>>> import numpy as np
>>> np.set_printoptions(suppress=True, linewidth=200)
>>> rd = lambda a: np.round(a, 1) + 0
>>> E = np.load("out11.npy")
>>> E
array([[6., 0., 5., 5.],
       [0., 6., 0., 0.],
       [5., 0., 6., 5.],
       [5., 0., 5., 6.]])
>>> P = np.triu(np.array([[0, -3, -2, -2], [3, 2, 1, -1], [1, -3, 2, 3], [-2, 1, -1, 1]]), 1) + np.eye(4)
>>> out = P @ E @ np.linalg.inv(P)
>>> out
array([[ -14.,  -60.,   15., -150.],
       [   0.,    6.,   -5.,   20.],
       [  20.,   60.,    1.,  120.],
       [   5.,   15.,    0.,   31.]])
>>> rd(np.linalg.det(out))
np.float64(96.0)
>>> np.linalg.matrix_rank(out)
np.int64(4)
>>> rd(np.poly(out))
array([   1.,  -24.,  141., -214.,   96.])
>>> P @ E - E @ P
array([[-20.,   0., -10., -25.],
       [  0.,   0.,  -5.,   5.],
       [ 15.,  15.,  25.,  10.],
       [  0.,  15.,  10.,  -5.]])
>>> np.trace(out), np.trace(E)
(np.float64(24.0), np.float64(24.0))
>>> rd(np.sort(np.linalg.eigvals(E).real))
array([ 1.,  1.,  6., 16.])
>>> (E != 0).astype(int)
array([[1, 0, 1, 1],
       [0, 1, 0, 0],
       [1, 0, 1, 1],
       [1, 0, 1, 1]])
>>> E @ E
array([[86.,  0., 85., 85.],
       [ 0., 36.,  0.,  0.],
       [85.,  0., 86., 85.],
       [85.,  0., 85., 86.]])
>>> (np.linalg.matrix_power((E != 0) + (E.T != 0) + np.eye(4), 4) > 0).astype(int)
array([[1, 0, 1, 1],
       [0, 1, 0, 0],
       [1, 0, 1, 1],
       [1, 0, 1, 1]])
>>> evals, V = np.linalg.eig(E)
>>> rd(np.sort(np.linalg.eigvals(E.T)))
array([ 1.,  1.,  6., 16.])
>>> rd(E @ V[:, 0] - evals[0] * V[:, 0])
array([0., 0., 0., 0.])
>>> evals
array([ 1., 16.,  1.,  6.])
>>> np.prod(evals)
np.float64(96.0)
>>> rd(np.sort(np.linalg.eigvals(E @ E)))
array([  1.,   1.,  36., 256.])
>>> rd(np.linalg.matrix_power(E, 4))
array([[21846.,     0., 21845., 21845.],
       [    0.,  1296.,     0.,     0.],
       [21845.,     0., 21846., 21845.],
       [21845.,     0., 21845., 21846.]])
>>> rd(np.linalg.det(E))
np.float64(96.0)
>>> np.allclose(E, E.T)
True
>>> E @ E
array([[86.,  0., 85., 85.],
       [ 0., 36.,  0.,  0.],
       [85.,  0., 86., 85.],
       [85.,  0., 85., 86.]])
>>> (E - E.T) / 2
array([[0., 0., 0., 0.],
       [0., 0., 0., 0.],
       [0., 0., 0., 0.],
       [0., 0., 0., 0.]])
>>> np.trace(E)
np.float64(24.0)
>>> (E + E.T) / 2
array([[6., 0., 5., 5.],
       [0., 6., 0., 0.],
       [5., 0., 6., 5.],
       [5., 0., 5., 6.]])
>>> x0 = np.array([1, 1, 0, 2])
>>> y = E @ x0
>>> c, lr = np.zeros(4), 1 / np.linalg.norm(E, 2) ** 2
>>> for i in range(3):
...     c -= lr * E.T @ (E @ c - y)
...     if i % 1 == 0: print(i, round(np.linalg.norm(E @ c - y), 1))
... 
0 5.3
1 4.6
2 4.1
>>> rd(c)
array([1. , 0.4, 1. , 1. ])
>>> rd(np.linalg.cond(E))
np.float64(16.0)
>>> K = np.loadtxt("sample10.csv", delimiter=",")
>>> K
array([[5.3, 3.9, 2.5],
       [6.3, 4.5, 3.1],
       [6.8, 2.1, 2.8],
       [5.3, 3.6, 2.8],
       [6.2, 0.2, 2.8],
       [6.1, 3.5, 3.5],
       [6.2, 2.7, 2.8],
       [5.1, 2. , 2.9],
       [7.6, 1.7, 1.6],
       [7.6, 2.7, 1.9],
       [6.1, 3.3, 4.4],
       [5.6, 2.2, 3.1],
       [5.5, 2.4, 1.8],
       [6.7, 2.1, 1.2],
       [5.3, 2.5, 3.4],
       [5.7, 4.8, 3.3],
       [6.9, 2.6, 2.7],
       [7.2, 1.7, 2.4],
       [6.8, 3.6, 1.9],
       [6.4, 2.2, 3.5],
       [5.9, 3.8, 4.9],
       [3.5, 2.7, 2.7],
       [5.3, 2. , 1. ]])
>>> out = np.c_[K[:, :2] @ np.array([[3, 0], [0, 3]]), np.array([3, 2, 0, 1, 1, 2, 1, 3, 3, 3, 3, 0, 3, 2, 2, 1, 2, 0, 3, 2, 2, 3, 0])]
>>> rd(out)
array([[15.9, 11.7,  3. ],
       [18.9, 13.5,  2. ],
       [20.4,  6.3,  0. ],
       [15.9, 10.8,  1. ],
       [18.6,  0.6,  1. ],
       [18.3, 10.5,  2. ],
       [18.6,  8.1,  1. ],
       [15.3,  6. ,  3. ],
       [22.8,  5.1,  3. ],
       [22.8,  8.1,  3. ],
       [18.3,  9.9,  3. ],
       [16.8,  6.6,  0. ],
       [16.5,  7.2,  3. ],
       [20.1,  6.3,  2. ],
       [15.9,  7.5,  2. ],
       [17.1, 14.4,  1. ],
       [20.7,  7.8,  2. ],
       [21.6,  5.1,  0. ],
       [20.4, 10.8,  3. ],
       [19.2,  6.6,  2. ],
       [17.7, 11.4,  2. ],
       [10.5,  8.1,  3. ],
       [15.9,  6. ,  0. ]])
>>> rd(np.linalg.norm(out - K @ np.linalg.lstsq(K, out)[0], axis=0))
array([0. , 0. , 5.1])
>>> np.linalg.matrix_rank(out)
np.int64(3)
>>> np.linalg.matrix_rank(np.c_[K, out])
np.int64(4)
>>> x0 = np.array([-4, 4, -1])
>>> y = K @ x0
>>> c, lr = np.zeros(3), 1 / np.linalg.norm(K, 2) ** 2
>>> for i in range(8):
...     c -= lr * K.T @ (K @ c - y)
...     if i % 2 == 0: print(i, round(np.linalg.norm(K @ c - y), 1))
... 
0 25.9
2 24.7
4 23.6
6 22.5
>>> rd(c)
array([-2.3, -0.1, -0.6])
>>> rd(np.linalg.cond(K))
np.float64(9.6)
>>> m1 = np.load("m.npy")
>>> m1
array([[ 1,  1, -1, -1,  1,  1, -1, -1],
       [ 1, -1, -1,  1,  1, -1, -1,  1],
       [ 1, -1,  1, -1,  1, -1,  1, -1],
       [ 1, -1, -1,  1, -1,  1,  1, -1]])
>>> blk = np.stack([m1, 2 * m1, m1[::-1]])
>>> (blk @ m1.T).shape
(3, 4, 4)
>>> blk.sum(axis=0)
array([[ 4,  2, -4, -2,  2,  4, -2, -4],
       [ 4, -4, -2,  2,  4, -4, -2,  2],
       [ 4, -4,  2, -2,  4, -4,  2, -2],
       [ 4, -2, -4,  2, -2,  4,  2, -4]])
>>> np.einsum("bij,cij->bc", blk, blk)
array([[ 32,  64,   0],
       [ 64, 128,   0],
       [  0,   0,  32]])
>>> x0 = np.array([-6, 7, -2, 3, 2, -8, 9, 4])
>>> h = np.maximum(m1 @ x0, 0)
>>> m1.T @ h
array([0, 0, 0, 0, 0, 0, 0, 0])
>>> np.maximum(m1 @ (3 * x0), 0)
array([0, 0, 0, 0])
>>> np.maximum(m1 @ x0, 0) - np.maximum(-m1 @ x0, 0)
array([-19,  -3,  -3, -13])
>>> Uu, sv, Vh = np.linalg.svd(m1, full_matrices=False)
>>> rd(sv / sv[0])
array([1., 1., 1., 1.])
>>> rd(Uu.T @ m1 @ Vh.T)
array([[2.8, 0. , 0. , 0. ],
       [0. , 2.8, 0. , 0. ],
       [0. , 0. , 2.8, 0. ],
       [0. , 0. , 0. , 2.8]])
>>> rd(Uu.T @ Uu)
array([[1., 0., 0., 0.],
       [0., 1., 0., 0.],
       [0., 0., 1., 0.],
       [0., 0., 0., 1.]])
>>> rng = np.random.default_rng(150)
>>> out = m1 + rng.integers(-2, 3, (4, 3)) @ rng.integers(-2, 3, (3, 8))
>>> out
array([[-1,  1, -5, -3,  1, -3,  1, -3],
       [-1,  2, -4, -4, -4, -7, -4, -3],
       [-3, -4, -3,  1,  2, -2,  3, -1],
       [-1,  0, -3, -1, -4, -2, -1, -3]])
>>> out - m1
array([[-2,  0, -4, -2,  0, -4,  2, -2],
       [-2,  3, -3, -5, -5, -6, -3, -4],
       [-4, -3, -4,  2,  1, -1,  2,  0],
       [-2,  1, -2, -2, -3, -3, -2, -2]])
>>> M = np.cumsum(np.array([[0, 2, 2],
...     [1, 0, 0],
...     [2, 2, 0],
...     [2, 1, 0],
...     [2, 0, 1],
...     [2, 0, 1],
...     [1, 1, 0],
...     [2, 2, 0],
...     [2, 1, 0],
...     [1, 1, 1],
...     [0, 1, 0],
...     [2, 0, 2],
...     [2, 0, 1],
...     [1, 0, 0],
...     [0, 2, 2]]), axis=0)
>>> M
array([[ 0,  2,  2],
       [ 1,  2,  2],
       [ 3,  4,  2],
       [ 5,  5,  2],
       [ 7,  5,  3],
       [ 9,  5,  4],
       [10,  6,  4],
       [12,  8,  4],
       [14,  9,  4],
       [15, 10,  5],
       [15, 11,  5],
       [17, 11,  7],
       [19, 11,  8],
       [20, 11,  8],
       [20, 13, 10]])
>>> x0 = np.array([1, -1, -1])
>>> y = M @ x0
>>> rd(np.linalg.pinv(M) @ M)
array([[1., 0., 0.],
       [0., 1., 0.],
       [0., 0., 1.]])
>>> y
array([-4, -3, -3, -2, -1,  0,  0,  0,  1,  0, -1, -1,  0,  1, -3])
>>> rd(np.linalg.solve(M.T @ M, M.T @ y))
array([ 1., -1., -1.])
>>> y = y + 0.1 * rng.normal(size=15)
>>> rd(y)
array([-4. , -2.9, -3.1, -2. , -1.1,  0.1,  0.1, -0.1,  0.9, -0.1, -1. , -1. ,  0.1,  1.1, -2.9])
>>> c, *_ = np.linalg.lstsq(M, y)
>>> c.round()
array([ 1., -1., -1.])
>>> [round(float(np.linalg.norm(np.linalg.solve(M.T @ M + lam * np.eye(3), M.T @ y))), 2) for lam in (0, 1, 10, 100)]
[1.73, 1.63, 1.07, 0.24]
>>> rd(c)
array([ 1., -1., -1.])
>>> rd(M.T @ (y - M @ c))
array([0., 0., 0.])
>>> z = M[:, 0] > np.median(M[:, 0])
>>> f = M[z].mean(axis=0) - M[~z].mean(axis=0)
>>> np.argsort(-np.abs(f).round(6), kind="stable")
array([0, 1, 2])
>>> ((M - M.mean(axis=0)) @ f > 0).astype(int)
array([0, 0, 0, 0, 0, 0, 0, 1, 1, 1, 1, 1, 1, 1, 1])
